>>> import numpy as np
>>> import numpy.linalg as la
>>> np.set_printoptions(precision=1, suppress=True, linewidth=160, floatmode="fixed")
>>> def tidy(a):
...     return np.round(a, 1) + 0
... 
>>> data = np.load("out13.npy")
>>> tidy(data)
array([[0.7, 0.0, 0.0, 0.3, 0.0, 0.0, 0.0, 0.0, 0.0],
       [0.2, 0.3, 0.0, 0.0, 0.2, 0.0, 0.2, 0.2, 0.0],
       [0.0, 0.0, 0.3, 0.0, 0.0, 0.0, 0.3, 0.0, 0.3],
       [0.0, 0.0, 0.2, 0.2, 0.2, 0.2, 0.0, 0.0, 0.0],
       [0.0, 0.0, 0.2, 0.0, 0.4, 0.0, 0.2, 0.0, 0.2],
       [0.2, 0.0, 0.2, 0.0, 0.2, 0.2, 0.0, 0.0, 0.0],
       [0.2, 0.0, 0.0, 0.0, 0.2, 0.2, 0.2, 0.0, 0.2],
       [0.0, 0.1, 0.0, 0.0, 0.1, 0.1, 0.1, 0.3, 0.1],
       [0.0, 0.2, 0.0, 0.2, 0.0, 0.0, 0.0, 0.2, 0.4]])
>>> T = np.stack([data, -2 * data, data[::-1]])
>>> la.matrix_rank(T)
array([9, 9, 9])
>>> tidy(la.norm(T, axis=(1, 2)))
array([1.6, 3.2, 1.6])
>>> (T @ data.T).shape
(3, 9, 9)
>>> print(tidy(T.sum(axis=0)))
[[-0.7  0.2  0.0 -0.1  0.0  0.0  0.0  0.2  0.4]
 [-0.2 -0.2  0.0  0.0  0.0  0.1  0.0  0.1  0.1]
 [ 0.2  0.0 -0.3  0.0  0.2  0.2 -0.1  0.0 -0.1]
 [ 0.2  0.0  0.0 -0.2  0.0  0.0  0.0  0.0  0.0]
 [ 0.0  0.0  0.0  0.0  0.0  0.0  0.0  0.0  0.0]
 [-0.2  0.0  0.0  0.2  0.0  0.0  0.0  0.0  0.0]
 [-0.2  0.0  0.3  0.0 -0.2 -0.2  0.1  0.0  0.1]
 [ 0.2  0.2  0.0  0.0  0.0 -0.1  0.0 -0.1 -0.1]
 [ 0.7 -0.2  0.0  0.1  0.0  0.0  0.0 -0.2 -0.4]]
>>> E = np.array([[-4, 4, -2, -4, 4, -2],
...     [0, 2, -4, 0, 2, -4],
...     [-4, -4, 2, -4, -4, 2],
...     [-2, 2, -1, -4, 4, -2],
...     [0, 1, -2, 0, 2, -4],
...     [-2, -2, 1, -4, -4, 2]])
>>> rng = np.random.default_rng(51)
>>> idx = rng.permutation(6)
>>> M2 = E[:, idx] * rng.choice([-1, 1], 6)
>>> M2
array([[-4,  4,  4, -2, -2,  4],
       [-2,  0,  0, -4, -4,  2],
       [ 4,  4,  4,  2,  2, -4],
       [-2,  2,  4, -1, -2,  4],
       [-1,  0,  0, -2, -4,  2],
       [ 2,  2,  4,  1,  2, -4]])
>>> left, _, Vh = la.svd(E.T @ M2)
>>> tidy(left @ Vh)
array([[ 0.0, -1.0,  0.0,  0.0,  0.0,  0.0],
       [-1.0,  0.0,  0.0,  0.0,  0.0,  0.0],
       [ 0.0,  0.0,  0.0,  1.0,  0.0,  0.0],
       [ 0.0,  0.0, -1.0,  0.0,  0.0,  0.0],
       [ 0.0,  0.0,  0.0,  0.0,  0.0,  1.0],
       [ 0.0,  0.0,  0.0,  0.0,  1.0,  0.0]])
>>> x = np.array([0, 3, 2, 3, 3, 1])
>>> np.sign((M2 @ x).round(6))
array([ 1, -1,  1,  1, -1,  1])
>>> np.einsum("ij,j->i", M2, x)
array([ 12, -22,  28,   9, -16,  19])
>>> M2 * x
array([[  0,  12,   8,  -6,  -6,   4],
       [  0,   0,   0, -12, -12,   2],
       [  0,  12,   8,   6,   6,  -4],
       [  0,   6,   8,  -3,  -6,   4],
       [  0,   0,   0,  -6, -12,   2],
       [  0,   6,   8,   3,   6,  -4]])
>>> F = np.array([[1.0, 2.0, 0.0, 0.0, 0.0, 0.0, 0.0],
...     [2.0, 1.0, 2.0, 0.0, 0.0, 0.0, 0.0],
...     [0.0, 2.0, 0.0, 2.0, 0.0, 0.0, 0.0],
...     [0.0, 0.0, 2.0, 1.0, 2.0, 0.0, 0.0],
...     [0.0, 0.0, 0.0, 2.0, 1.0, 2.0, 0.0],
...     [0.0, 0.0, 0.0, 0.0, 2.0, 0.0, 2.0],
...     [0.0, 0.0, 0.0, 0.0, 0.0, 2.0, 1.0]])
>>> # symmetric, so the eigenvalues are real
>>> w, evecs = la.eigh(F)
>>> x = np.array([5, 9, 4, 5, 1, 7, 6])
>>> tidy(evecs * np.maximum(w, 0) @ evecs.T)
array([[ 1.4,  1.4,  0.5, -0.1, -0.1,  0.0,  0.0],
       [ 1.4,  1.9,  1.1,  0.4, -0.1, -0.1,  0.0],
       [ 0.5,  1.1,  1.3,  1.1,  0.4,  0.0, -0.1],
       [-0.1,  0.4,  1.1,  1.8,  1.4,  0.4, -0.1],
       [-0.1, -0.1,  0.4,  1.4,  1.8,  1.1,  0.5],
       [ 0.0, -0.1,  0.0,  0.4,  1.1,  1.3,  1.2],
       [ 0.0,  0.0, -0.1, -0.1,  0.5,  1.2,  1.5]])
>>> print(x @ F @ x)
788.0
>>> print(tidy(evecs * np.abs(w) @ evecs.T))
[[ 1.8  0.9  0.9 -0.2 -0.1  0.1  0.0]
 [ 0.9  2.7  0.2  0.8 -0.1 -0.1  0.1]
 [ 0.9  0.2  2.5  0.3  0.8 -0.1 -0.1]
 [-0.2  0.8  0.3  2.7  0.7  0.8 -0.2]
 [-0.1 -0.1  0.8  0.7  2.6  0.2  0.9]
 [ 0.1 -0.1 -0.1  0.8  0.2  2.7  0.4]
 [ 0.0  0.1 -0.1 -0.2  0.9  0.4  2.0]]
>>> tidy(x @ F @ x / (x @ x)), tidy(w[0]), tidy(w[-1])
(np.float64(3.4), np.float64(-3.1), np.float64(4.4))
>>> w, evecs = la.eigh(F)
>>> tidy(evecs @ np.diag(w) @ evecs.T)
array([[1.0, 2.0, 0.0, 0.0, 0.0, 0.0, 0.0],
       [2.0, 1.0, 2.0, 0.0, 0.0, 0.0, 0.0],
       [0.0, 2.0, 0.0, 2.0, 0.0, 0.0, 0.0],
       [0.0, 0.0, 2.0, 1.0, 2.0, 0.0, 0.0],
       [0.0, 0.0, 0.0, 2.0, 1.0, 2.0, 0.0],
       [0.0, 0.0, 0.0, 0.0, 2.0, 0.0, 2.0],
       [0.0, 0.0, 0.0, 0.0, 0.0, 2.0, 1.0]])
>>> tidy(la.svd(F, compute_uv=False))
array([4.4, 3.5, 3.1, 2.3, 2.3, 0.8, 0.7])
>>> tidy(la.eigvalsh(F + -2 * np.eye(7)))
array([-5.1, -4.3, -2.7, -1.2,  0.3,  1.5,  2.4])
>>> tidy(evecs.T @ F @ evecs)
array([[-3.1,  0.0,  0.0,  0.0,  0.0,  0.0,  0.0],
       [ 0.0, -2.3,  0.0,  0.0,  0.0,  0.0,  0.0],
       [ 0.0,  0.0, -0.7,  0.0,  0.0,  0.0,  0.0],
       [ 0.0,  0.0,  0.0,  0.8,  0.0,  0.0,  0.0],
       [ 0.0,  0.0,  0.0,  0.0,  2.3,  0.0,  0.0],
       [ 0.0,  0.0,  0.0,  0.0,  0.0,  3.5,  0.0],
       [ 0.0,  0.0,  0.0,  0.0,  0.0,  0.0,  4.4]])
>>> tidy(w)
array([-3.1, -2.3, -0.7,  0.8,  2.3,  3.5,  4.4])
>>> np.unique(w.round(6) + 0, return_counts=True)[1]
array([1, 1, 1, 1, 1, 1, 1])
>>> tidy(w.sum()), np.trace(F)
(np.float64(5.0), np.float64(5.0))
>>> F @ F
array([[5.0, 4.0, 4.0, 0.0, 0.0, 0.0, 0.0],
       [4.0, 9.0, 2.0, 4.0, 0.0, 0.0, 0.0],
       [4.0, 2.0, 8.0, 2.0, 4.0, 0.0, 0.0],
       [0.0, 4.0, 2.0, 9.0, 4.0, 4.0, 0.0],
       [0.0, 0.0, 4.0, 4.0, 9.0, 2.0, 4.0],
       [0.0, 0.0, 0.0, 4.0, 2.0, 8.0, 2.0],
       [0.0, 0.0, 0.0, 0.0, 4.0, 2.0, 5.0]])
>>> tidy(np.sort(np.abs(la.eigvals(F))))
array([0.7, 0.8, 2.3, 2.3, 3.1, 3.5, 4.4])
>>> np.allclose(F @ F.T, F.T @ F)
True
>>> np.allclose(F, F.T)
True
>>> print((F + F.T) / 2)
[[1.0 2.0 0.0 0.0 0.0 0.0 0.0]
 [2.0 1.0 2.0 0.0 0.0 0.0 0.0]
 [0.0 2.0 0.0 2.0 0.0 0.0 0.0]
 [0.0 0.0 2.0 1.0 2.0 0.0 0.0]
 [0.0 0.0 0.0 2.0 1.0 2.0 0.0]
 [0.0 0.0 0.0 0.0 2.0 0.0 2.0]
 [0.0 0.0 0.0 0.0 0.0 2.0 1.0]]
>>> np.trace(F)
np.float64(5.0)
>>> print([round(float(la.det(F[:i, :i])), 2) + 0 for i in range(1, 8)])
[1.0, -3.0, -4.0, 8.0, 24.0, -32.0, -128.0]
>>> T = np.stack([F, 4 * F, F[::-1]])
>>> (T @ F.T).shape
(3, 7, 7)
>>> T.sum(axis=0)
array([[ 5.0, 10.0,  0.0,  0.0,  0.0,  2.0,  1.0],
       [10.0,  5.0, 10.0,  0.0,  2.0,  0.0,  2.0],
       [ 0.0, 10.0,  0.0, 12.0,  1.0,  2.0,  0.0],
       [ 0.0,  0.0, 12.0,  6.0, 12.0,  0.0,  0.0],
       [ 0.0,  2.0,  0.0, 12.0,  5.0, 10.0,  0.0],
       [ 2.0,  1.0,  2.0,  0.0, 10.0,  0.0, 10.0],
       [ 1.0,  2.0,  0.0,  0.0,  0.0, 10.0,  5.0]])
>>> la.matrix_rank(T)
array([7, 7, 7])
>>> la.matrix_rank(T.reshape(3, -1))
np.int64(2)
>>> theta = np.deg2rad(60)
>>> W0 = np.eye(9)
>>> W0[np.ix_([3, 2], [3, 2])] = [[np.cos(theta), -np.sin(theta)], [np.sin(theta), np.cos(theta)]]
>>> tidy(W0)
array([[ 1.0,  0.0,  0.0,  0.0,  0.0,  0.0,  0.0,  0.0,  0.0],
       [ 0.0,  1.0,  0.0,  0.0,  0.0,  0.0,  0.0,  0.0,  0.0],
       [ 0.0,  0.0,  0.5,  0.9,  0.0,  0.0,  0.0,  0.0,  0.0],
       [ 0.0,  0.0, -0.9,  0.5,  0.0,  0.0,  0.0,  0.0,  0.0],
       [ 0.0,  0.0,  0.0,  0.0,  1.0,  0.0,  0.0,  0.0,  0.0],
       [ 0.0,  0.0,  0.0,  0.0,  0.0,  1.0,  0.0,  0.0,  0.0],
       [ 0.0,  0.0,  0.0,  0.0,  0.0,  0.0,  1.0,  0.0,  0.0],
       [ 0.0,  0.0,  0.0,  0.0,  0.0,  0.0,  0.0,  1.0,  0.0],
       [ 0.0,  0.0,  0.0,  0.0,  0.0,  0.0,  0.0,  0.0,  1.0]])
>>> T = np.stack([W0, -1 * W0, W0[::-1]])
>>> tidy(T.sum(axis=0))
array([[ 0.0,  0.0,  0.0,  0.0,  0.0,  0.0,  0.0,  0.0,  1.0],
       [ 0.0,  0.0,  0.0,  0.0,  0.0,  0.0,  0.0,  1.0,  0.0],
       [ 0.0,  0.0,  0.0,  0.0,  0.0,  0.0,  1.0,  0.0,  0.0],
       [ 0.0,  0.0,  0.0,  0.0,  0.0,  1.0,  0.0,  0.0,  0.0],
       [ 0.0,  0.0,  0.0,  0.0,  1.0,  0.0,  0.0,  0.0,  0.0],
       [ 0.0,  0.0, -0.9,  0.5,  0.0,  0.0,  0.0,  0.0,  0.0],
       [ 0.0,  0.0,  0.5,  0.9,  0.0,  0.0,  0.0,  0.0,  0.0],
       [ 0.0,  1.0,  0.0,  0.0,  0.0,  0.0,  0.0,  0.0,  0.0],
       [ 1.0,  0.0,  0.0,  0.0,  0.0,  0.0,  0.0,  0.0,  0.0]])
>>> np.einsum("bij,cij->bc", T, T)
array([[ 9.0, -9.0,  1.0],
       [-9.0,  9.0, -1.0],
       [ 1.0, -1.0,  9.0]])
>>> (T @ W0.T).shape
(3, 9, 9)
>>> X = np.loadtxt("run2.csv", delimiter=",")
>>> print(X)
[[-0.1  0.5  0.4  0.6  0.3  0.4 -0.9]
 [-1.2 -0.1  0.5 -1.2  0.3 -0.6  0.9]
 [ 0.2  0.3 -0.1 -0.1  0.7  1.1  0.8]
 [-1.2  0.3  0.4 -1.1 -0.4 -0.7  1.0]
 [ 1.3  0.5  1.2 -1.2  0.1  0.0 -0.1]]
>>> G = X.T @ X
>>> tidy(la.eigvalsh(G)[::-1])
array([9.2, 4.9, 2.5, 1.2, 0.3, 0.0, 0.0])
>>> (X @ X.T).shape
(5, 5)
>>> print(tidy(la.svd(X, compute_uv=False) ** 2))
[9.2 4.9 2.5 1.2 0.3]
>>> tidy(np.trace(G)), tidy((X ** 2).sum())
(np.float64(18.1), np.float64(18.1))
>>> tidy(G)
array([[ 4.6,  0.4,  0.4,  1.1,  0.4,  1.7, -2.2],
       [ 0.4,  0.7,  0.8, -0.5,  0.3,  0.4, -0.1],
       [ 0.4,  0.8,  2.0, -2.2,  0.2, -0.5,  0.3],
       [ 1.1, -0.5, -2.2,  4.5,  0.1,  1.6, -2.7],
       [ 0.4,  0.3,  0.2,  0.1,  0.8,  1.0,  0.1],
       [ 1.7,  0.4, -0.5,  1.6,  1.0,  2.2, -0.7],
       [-2.2, -0.1,  0.3, -2.7,  0.1, -0.7,  3.3]])
>>> np.allclose(G, G.T)
True
>>> M = np.loadtxt("layer8.csv", delimiter=",")
>>> M
array([[1.0, 0.0, 0.0, 0.0, 0.0, 0.0, 0.0],
       [3.0, 3.0, 0.0, 0.0, 0.0, 0.0, 0.0],
       [0.0, 3.0, 1.0, 0.0, 0.0, 0.0, 0.0],
       [0.0, 4.0, 2.0, 1.0, 0.0, 0.0, 0.0],
       [2.0, 5.0, 1.0, 4.0, 1.0, 0.0, 0.0],
       [2.0, 0.0, 4.0, 0.0, 0.0, 1.0, 0.0],
       [5.0, 5.0, 1.0, 1.0, 0.0, 5.0, 0.0]])
>>> left, sv, Vh = la.svd(M)
>>> print(tidy(sv))
[11.8  5.2  4.0  2.6  2.2  0.2  0.0]
>>> M2 = left[:, :6] @ np.diag(sv[:6]) @ Vh[:6]
>>> print(tidy(la.norm(M - M2) / la.norm(M)))
0.0
>>> tidy(la.norm(M - M2, 2)), sv[6]
(np.float64(0.0), np.float64(0.0))
>>> [int(la.matrix_rank(la.matrix_power(M, p))) for p in range(1, 8)]
[6, 6, 6, 6, 6, 6, 6]
>>> tidy(np.sort(la.eigvals(M)))
array([0.0, 1.0, 1.0, 1.0, 1.0, 1.0, 3.0])
>>> tidy(la.matrix_power(M, 4))
array([[  1.0,   0.0,   0.0,   0.0,   0.0,   0.0,   0.0],
       [120.0,  81.0,   0.0,   0.0,   0.0,   0.0,   0.0],
       [162.0, 120.0,   1.0,   0.0,   0.0,   0.0,   0.0],
       [324.0, 268.0,   8.0,   1.0,   0.0,   0.0,   0.0],
       [692.0, 686.0,  52.0,  16.0,   1.0,   0.0,   0.0],
       [224.0, 216.0,  16.0,   0.0,   0.0,   1.0,   0.0],
       [533.0, 556.0,  67.0,   1.0,   0.0,   5.0,   0.0]])
>>> print(np.allclose(M, M.T))
False
>>> rank = la.matrix_rank(M)
>>> rank
np.int64(6)
>>> null = la.svd(M)[2][rank:].T
>>> null.shape
(7, 1)
>>> print([int(la.matrix_rank(np.delete(M, i, axis=0))) for i in range(7)])
[6, 6, 6, 6, 5, 6, 6]
>>> [int(la.matrix_rank(M[:i])) for i in range(1, len(M) + 1)]
[1, 2, 3, 4, 5, 6, 6]
>>> la.matrix_rank(M.T @ M), la.matrix_rank(M @ M.T)
(np.int64(6), np.int64(6))
>>> left, sv, Vh = la.svd(M)
>>> evecs = Vh[:(sv > 1e-8).sum()]
>>> x = M[2] + 4 * M[1] + rng.integers(2) * np.eye(7)[4]
>>> x
array([12.0, 15.0,  1.0,  0.0,  0.0,  0.0,  0.0])
>>> la.matrix_rank(np.vstack([M, x]))
np.int64(6)
>>> tidy(la.norm(x - evecs.T @ evecs @ x))
np.float64(0.0)
>>> tidy(evecs.T @ evecs)
array([[1.0, 0.0, 0.0, 0.0, 0.0, 0.0, 0.0],
       [0.0, 1.0, 0.0, 0.0, 0.0, 0.0, 0.0],
       [0.0, 0.0, 1.0, 0.0, 0.0, 0.0, 0.0],
       [0.0, 0.0, 0.0, 1.0, 0.0, 0.0, 0.0],
       [0.0, 0.0, 0.0, 0.0, 1.0, 0.0, 0.0],
       [0.0, 0.0, 0.0, 0.0, 0.0, 1.0, 0.0],
       [0.0, 0.0, 0.0, 0.0, 0.0, 0.0, 0.0]])
>>> A = np.array([[0, 2, 2, 1, 0, 2, 2],
...     [2, 1, 2, 2, 1, 0, 1],
...     [2, 0, 2, 1, 0, 2, 2],
...     [2, 0, 0, 0, 2, 0, 1],
...     [0, 0, 2, 1, 2, 1, 0],
...     [2, 0, 0, 2, 2, 2, 1]]) * (rng.random((6, 7)) < 0.3)
>>> A
array([[0, 0, 0, 0, 0, 0, 2],
       [0, 0, 0, 2, 0, 0, 0],
       [0, 0, 2, 1, 0, 0, 2],
       [2, 0, 0, 0, 0, 0, 0],
       [0, 0, 0, 0, 2, 1, 0],
       [0, 0, 0, 0, 0, 0, 1]])
>>> rank = la.matrix_rank(A)
>>> print(rank)
5
>>> null = la.svd(A)[2][rank:].T
>>> la.matrix_rank(A.T @ A), la.matrix_rank(A @ A.T)
(np.int64(5), np.int64(5))
>>> print([int(la.matrix_rank(np.delete(A, i, axis=0))) for i in range(6)])
[5, 4, 4, 4, 4, 5]
>>> [int(la.matrix_rank(A[:i])) for i in range(1, len(A) + 1)]
[1, 2, 3, 4, 5, 5]
>>> tidy(null @ null.T)
array([[ 0.0,  0.0,  0.0,  0.0,  0.0,  0.0,  0.0],
       [ 0.0,  1.0,  0.0,  0.0,  0.0,  0.0,  0.0],
       [ 0.0,  0.0,  0.0,  0.0,  0.0,  0.0,  0.0],
       [ 0.0,  0.0,  0.0,  0.0,  0.0,  0.0,  0.0],
       [ 0.0,  0.0,  0.0,  0.0,  0.2, -0.4,  0.0],
       [ 0.0,  0.0,  0.0,  0.0, -0.4,  0.8,  0.0],
       [ 0.0,  0.0,  0.0,  0.0,  0.0,  0.0,  0.0]])
>>> [int(la.matrix_rank(A[:, :j + 1])) for j in range(7)]
[1, 1, 2, 3, 4, 4, 5]
>>> la.lstsq(A[:-1].T, A[-1])[2]
np.int32(5)
>>> np.unique(A.round(6), axis=0).shape
(6, 7)
>>> left, sv, Vh = la.svd(A)
>>> evecs = Vh[:(sv > 1e-8).sum()]
>>> x = A[3] + 5 * A[0] + rng.integers(2) * np.eye(7)[6]
>>> x
array([ 2.0,  0.0,  0.0,  0.0,  0.0,  0.0, 11.0])
>>> tidy(np.diag(evecs.T @ evecs))
array([1.0, 0.0, 1.0, 1.0, 0.8, 0.2, 1.0])
>>> print(tidy(la.norm(x - evecs.T @ evecs @ x)))
0.0
>>> mat = np.loadtxt("w.csv", delimiter=",")
>>> tidy(mat)
array([[ 1.0,  0.0,  0.0,  0.0,  0.0,  0.0,  0.0,  0.0],
       [ 0.0,  1.0,  0.0,  0.0,  0.0,  0.0,  0.0,  0.0],
       [ 0.0,  0.0,  1.0,  0.0,  0.0,  0.0,  0.0,  0.0],
       [ 0.0,  0.0,  0.0,  0.7,  0.0,  0.0,  0.7,  0.0],
       [ 0.0,  0.0,  0.0,  0.0,  1.0,  0.0,  0.0,  0.0],
       [ 0.0,  0.0,  0.0,  0.0,  0.0,  1.0,  0.0,  0.0],
       [ 0.0,  0.0,  0.0, -0.7,  0.0,  0.0,  0.7,  0.0],
       [ 0.0,  0.0,  0.0,  0.0,  0.0,  0.0,  0.0,  1.0]])
>>> w1 = np.array([[0, 0, -3, 2, 1, -3],
...     [1, -3, 1, 0, 2, 1],
...     [2, -3, 1, -2, -2, 0],
...     [3, 1, 0, -2, -1, 3],
...     [0, 0, 3, 1, 1, 1],
...     [-2, 3, -3, -3, 3, -3],
...     [-3, 3, -3, 0, 1, 2],
...     [-2, -1, -1, -1, 2, -3]])
>>> c = np.array([0, 7, 2, 2, 1, 8])
>>> H = np.maximum(mat @ w1 + c, 0)
>>> (H > 0).astype(int)
array([[0, 1, 0, 1, 1, 1],
       [1, 1, 1, 1, 1, 1],
       [1, 1, 1, 0, 0, 1],
       [1, 1, 0, 1, 1, 1],
       [0, 1, 1, 1, 1, 1],
       [0, 1, 0, 0, 1, 1],
       [0, 1, 0, 1, 1, 1],
       [0, 1, 1, 1, 1, 1]])
>>> print(tidy(H))
[[ 0.0  7.0  0.0  4.0  2.0  5.0]
 [ 1.0  4.0  3.0  2.0  3.0  9.0]
 [ 2.0  4.0  3.0  0.0  0.0  8.0]
 [ 0.0  9.8  0.0  0.6  1.0 11.5]
 [ 0.0  7.0  5.0  3.0  2.0  9.0]
 [ 0.0 10.0  0.0  0.0  4.0  5.0]
 [ 0.0  8.4  0.0  3.4  2.4  7.3]
 [ 0.0  6.0  1.0  1.0  3.0  5.0]]
>>> cent = np.array([[-8, -5, 2],
...     [5, 4, -4],
...     [5, -3, 0],
...     [7, 7, 2],
...     [4, 2, -7],
...     [9, -7, -2]])
>>> (H @ cent).round(6).argmax(axis=1)
array([0, 0, 0, 0, 0, 0, 0, 0])
